$ python3 -q
>>> import numpy as np
>>> np.set_printoptions(suppress=True, linewidth=140)
>>> rnd = lambda a: np.round(a, 1) + 0
>>> E = np.load("dump.npy")
>>> E
array([[1.1, 2. , 2. , 0. , 2. ],
       [2. , 0.1, 1. , 2. , 1. ],
       [1. , 0. , 0.1, 2. , 1. ],
       [0. , 1. , 0. , 0.1, 1. ],
       [1. , 2. , 2. , 0. , 2.1]])
>>> T = np.stack([E, -1 * E, E[::-1]])
>>> rnd(np.linalg.norm(T, axis=(1, 2)))
array([6.7, 6.7, 6.7])
>>> np.linalg.matrix_rank(T.reshape(3, -1))
np.int64(2)
>>> print(rnd(np.linalg.det(T)))
[-0.1  0.1 -0.1]
>>> P = np.triu(np.array([[2, 1, 0, 0, -2],
...     [-3, 4, 2, -3, 3],
...     [-4, 5, 4, -1, -3],
...     [-5, 0, 4, -4, 3],
...     [-3, 3, 0, -5, 5]]), 1) + np.eye(5)
>>> B = P @ E @ np.linalg.inv(P)
>>> np.linalg.matrix_rank(B)
np.int64(5)
>>> rnd(np.trace(B)), rnd(np.trace(E))
(np.float64(3.5), np.float64(3.5))
>>> Z = np.array([[-1, 1, -2, 0], [2, -1, 0, 0], [1, 2, 0, -2], [1, 0, 1, 2]])
>>> rng = np.random.default_rng(955925)
>>> arr = (rng.random((20, 4)) < 0.25) @ Z
>>> arr
array([[ 1,  2,  0, -2],
       [ 1,  0,  1,  2],
       [ 0,  1, -1,  2],
       [ 0,  1, -1,  2],
       [ 3, -1,  1,  2],
       [ 0,  0,  0,  0],
       [ 1,  2,  0, -2],
       [ 1,  0,  1,  2],
       [ 0,  0,  0,  0],
       [ 2,  0, -1,  2],
       [ 2, -1,  0,  0],
       [ 1,  2,  0, -2],
       [ 3,  1,  0, -2],
       [ 2, -1,  0,  0],
       [ 0,  0,  0,  0],
       [ 2, -1,  0,  0],
       [ 1,  0,  1,  2],
       [ 0,  0,  0,  0],
       [ 1,  0,  1,  2],
       [ 3,  1,  0, -2]])
>>> # row 3 repeats row 2
>>> vec = np.array([-3, -1, -1, 3])
>>> target = arr @ vec
>>> rnd(np.linalg.solve(arr.T @ arr, arr.T @ target))
array([-3., -1., -1.,  3.])
>>> rnd(np.linalg.lstsq(arr, target)[0])
array([-3., -1., -1.,  3.])
>>> target = target + 0.3 * rng.normal(size=20)
>>> print(rnd(target))
[-10.9   2.1   6.3   6.4  -3.1   0.2 -11.5   2.1  -0.1   1.3  -4.7 -11.4 -15.8  -5.    0.3  -4.6   1.8   0.2   1.2 -15.8]
>>> coef, *_ = np.linalg.lstsq(arr, target)
>>> print(rnd(arr.T @ (target - arr @ coef)))
[0. 0. 0. 0.]
>>> print(rnd(coef))
[-2.9 -1.1 -1.3  3. ]
>>> B = np.c_[arr[:, :2] @ np.array([[2, -1], [-1, 3]]), np.array([0, -1, 2, 1, 1, -1, -2, 2, -2, 0, -2, 0, 1, 2, 2, 1, 2, 0, 1, 2])]
>>> B
array([[ 0,  5,  0],
       [ 2, -1, -1],
       [-1,  3,  2],
       [-1,  3,  1],
       [ 7, -6,  1],
       [ 0,  0, -1],
       [ 0,  5, -2],
       [ 2, -1,  2],
       [ 0,  0, -2],
       [ 4, -2,  0],
       [ 5, -5, -2],
       [ 0,  5,  0],
       [ 5,  0,  1],
       [ 5, -5,  2],
       [ 0,  0,  2],
       [ 5, -5,  1],
       [ 2, -1,  2],
       [ 0,  0,  0],
       [ 2, -1,  1],
       [ 5,  0,  2]])
>>> print(np.linalg.matrix_rank(np.c_[arr, B]))
5
>>> vec = np.array([-1, -3, -1])
>>> target = B @ vec
>>> coef, lr = np.zeros(3), 1 / np.linalg.norm(B, 2) ** 2
>>> for i in range(40):
...     coef -= lr * B.T @ (B @ coef - target)
...     if i % 10 == 0: print(i, round(np.linalg.norm(B @ coef - target), 1))
... 
0 20.8
10 2.0
20 0.2
30 0.1
>>> rnd(np.linalg.cond(B))
np.float64(3.1)
>>> X = np.load("w.npy")
>>> X
array([[ 3,  0,  0,  0,  0],
       [-1,  3,  0,  0,  0],
       [ 2, -3, -2,  0,  0],
       [ 3, -1, -1,  1,  0],
       [ 2, -2,  0, -3,  1]])
>>> vals, V = np.linalg.eig(X)
>>> print(rnd(np.sort(np.linalg.eigvals(np.linalg.inv(X)))))
[-0.5  0.3  0.3  1.   1. ]
>>> np.prod(vals)
np.float64(-18.0)
>>> rnd(np.sort(np.linalg.eigvals(X.T)))
array([-2.,  1.,  1.,  3.,  3.])
>>> print(rnd(np.sort(np.linalg.eigvals(X @ X))))
[1. 1. 4. 9. 9.]
>>> X @ V[:, 0] - vals[0] * V[:, 0]
array([0., 0., 0., 0., 0.])
>>> vals
array([ 1.,  1., -2.,  3.,  3.])
>>> W0 = np.load("out10.npy")
>>> W0
array([[0, 0, 1],
       [0, 1, 0],
       [1, 0, 0]])
>>> # symmetric, so the eigenvalues are real
>>> vals, V = np.linalg.eig(W0)
>>> rnd(np.sort(np.linalg.eigvals(W0 @ W0)))
array([1., 1., 1.])
>>> print(rnd(np.sort(np.linalg.eigvals(np.linalg.inv(W0)))))
[-1.  1.  1.]
>>> vals, V = np.linalg.eigh(W0)
>>> vec = np.array([1, -2, 2])
>>> rnd(vec @ W0 @ vec / (vec @ vec)), vals[0], vals[-1]
(np.float64(0.9), np.float64(-1.0), np.float64(1.0))
>>> rnd(np.linalg.eigvalsh(W0[1:, 1:]))
array([0., 1.])
>>> rnd(V * np.maximum(vals, 0) @ V.T)
array([[0.5, 0. , 0.5],
       [0. , 1. , 0. ],
       [0.5, 0. , 0.5]])
>>> vec @ W0 @ vec
np.int64(8)
>>> np.abs(W0).sum(axis=1).max(), np.abs(vals).max()
(np.int64(1), np.float64(1.0))
>>> rnd(np.sort(np.abs(np.linalg.eigvals(W0)))[::-1])
array([1., 1., 1.])
>>> np.linalg.matrix_power(W0, 100)
array([[1, 0, 0],
       [0, 1, 0],
       [0, 0, 1]])
>>> pr = np.eye(3)[1]
>>> for _ in range(5):
...     pr = pr @ W0
...     print(pr.round(1))
... 
[0. 1. 0.]
[0. 1. 0.]
[0. 1. 0.]
[0. 1. 0.]
[0. 1. 0.]
>>> (W0 != 0).astype(int)
array([[0, 0, 1],
       [0, 1, 0],
       [1, 0, 0]])
>>> rnd(np.linalg.det(W0))
np.float64(-1.0)
>>> print((np.linalg.matrix_power((W0 != 0) + (W0.T != 0) + np.eye(3), 3) > 0).astype(int))
[[1 0 1]
 [0 1 0]
 [1 0 1]]
>>> W0 @ W0
array([[1, 0, 0],
       [0, 1, 0],
       [0, 0, 1]])
>>> vals, V = np.linalg.eigh(W0)
>>> rnd(V.T @ V)
array([[1., 0., 0.],
       [0., 1., 0.],
       [0., 0., 1.]])
>>> vals.sum(), np.trace(W0)
(np.float64(1.0), np.int64(1))
>>> print(rnd(V @ np.diag(vals) @ V.T))
[[0. 0. 1.]
 [0. 1. 0.]
 [1. 0. 0.]]
>>> print(np.unique(vals.round(6) + 0, return_counts=True)[1])
[1 2]
>>> feats = np.load("mat.npy")
>>> rnd(feats)
array([[ 0.5,  0.9],
       [ 0.9, -0.5]])
>>> # orthonormal columns
>>> f = np.array([-2, 1])
>>> B = feats + np.outer(f, np.eye(2)[1])
>>> np.linalg.matrix_rank(np.linalg.inv(B) - np.linalg.inv(feats), tol=1e-8)
np.int64(1)
>>> B = feats / np.sqrt((feats ** 2).mean(axis=1, keepdims=True))
>>> np.linalg.matrix_rank(B) == np.linalg.matrix_rank(feats)
np.True_
>>> vals, V = np.linalg.eigh(feats)
>>> vec = np.array([0, 2])
>>> (np.sign(V[:, -1].round(6)) == np.sign(V[0, -1].round(6))).astype(int)
array([1, 1])
